$ ipython --no-banner

In [1]: import numpy as np

In [2]: from numpy import linalg as LA

In [3]: np.set_printoptions(precision=3, suppress=True, linewidth=100)

In [4]: W0 = np.load("layer4.npy")

In [5]: print(W0)
[[ 1.3  5.   0. ]
 [-3.  -3.7 -5. ]
 [ 1.   5.   0.3]]

In [6]: Q, R = LA.qr(W0)

In [7]: print(np.round(Q.T @ Q, 3) + 0)
[[1. 0. 0.]
 [0. 1. 0.]
 [0. 0. 1.]]

In [8]: print(np.abs(np.diag(R)))
[3.419 4.472 0.69 ]

In [9]: print(R)
[[-3.419 -6.61  -4.475]
 [ 0.    -4.472  2.142]
 [ 0.     0.     0.69 ]]

In [10]: print(Q)
[[-0.38  -0.556 -0.739]
 [ 0.877 -0.47  -0.098]
 [-0.292 -0.686  0.666]]

In [11]: print(Q.shape, R.shape)
(3, 3) (3, 3)

In [12]: print(np.allclose(R.T @ R, W0.T @ W0))
True

In [13]: print(np.trace(Q @ Q.T))
3.0

In [14]: print(np.round(Q @ R, 3) + 0)
[[ 1.3  5.   0. ]
 [-3.  -3.7 -5. ]
 [ 1.   5.   0.3]]

In [15]: f = np.array([7, 4, 5])

In [16]: A2 = W0 + np.outer(f, np.eye(3)[1])

In [17]: print(round(LA.det(A2) / LA.det(W0), 3), np.round(1 + LA.solve(W0, f)[1], 3))
1.508 1.508

In [18]: A2 = W0 / np.sqrt((W0 ** 2).mean(axis=1, keepdims=True))

In [19]: print(A2[2])
[0.339 1.695 0.102]

In [20]: print(LA.eigvals(W0))
[ 0.3+0.j    -1.2+5.809j -1.2-5.809j]

In [21]: data = np.load("w.npy")

In [22]: print(data)
[[ 3 -2 -1 -2]
 [ 1 -1  0  1]
 [ 3 -1 -1 -3]
 [ 0 -2  3  1]]

In [23]: A2 = np.array([[0, 2, 2], [2, 1, 0], [0, 1, 0], [1, 0, 0]])

In [24]: print(LA.matrix_rank(data @ A2))
3

In [25]: print(np.einsum("ik,kj->ji", data, A2))
[[-6 -1 -5 -3]
 [ 3  1  4  1]
 [ 6  2  6  0]]

In [26]: print(np.einsum("ik,kj->ij", data, A2))
[[-6  3  6]
 [-1  1  2]
 [-5  4  6]
 [-3  1  0]]

In [27]: A = np.load("out15.npy")

In [28]: print(A)
[[ -8.137  -5.441   7.706]
 [ -1.828 -19.636  -1.757]
 [ -8.189  -5.324   7.784]
 [-11.13    1.292  12.195]
 [ -6.066 -10.102   4.598]
 [-11.763   2.718  13.145]
 [ -5.011 -12.475   3.016]
 [ -9.886  -1.506  10.329]
 [ -4.135 -14.447   1.702]
 [ -3.748 -15.317   1.122]
 [  0.459 -24.783  -5.188]
 [ -5.27  -11.894   3.404]
 [ -8.935  -3.647   8.902]
 [ -3.311 -16.3     0.466]
 [ -2.93  -17.156  -0.104]
 [ -8.935  -3.645   8.903]
 [ -5.537 -11.293   3.805]
 [ -9.92   -1.429  10.38 ]
 [ -8.275  -5.132   7.912]
 [ -8.162  -5.385   7.743]
 [ -4.643 -13.304   2.464]
 [-14.281   8.382  16.922]
 [ -6.299  -9.578   4.948]
 [-16.169  12.63   19.754]
 [ -5.351 -11.71    3.526]]

In [29]: G = np.cov(A, rowvar=False)

In [30]: print(np.corrcoef(A.T))
[[ 1. -1. -1.]
 [-1.  1.  1.]
 [-1.  1.  1.]]

In [31]: print(np.argwhere(np.triu(np.abs(np.corrcoef(A.T)) > 0.8, 1)))
[[0 1]
 [0 2]
 [1 2]]

In [32]: print(G)
[[ 14.862 -33.439 -22.293]
 [-33.439  75.239  50.159]
 [-22.293  50.159  33.439]]

In [33]: print(np.median(A, axis=0))
[-6.299 -9.578  4.948]

In [34]: print(G.shape)
(3, 3)

In [35]: print(np.argsort(-A.std(axis=0).round(6), kind="stable"))
[1 2 0]
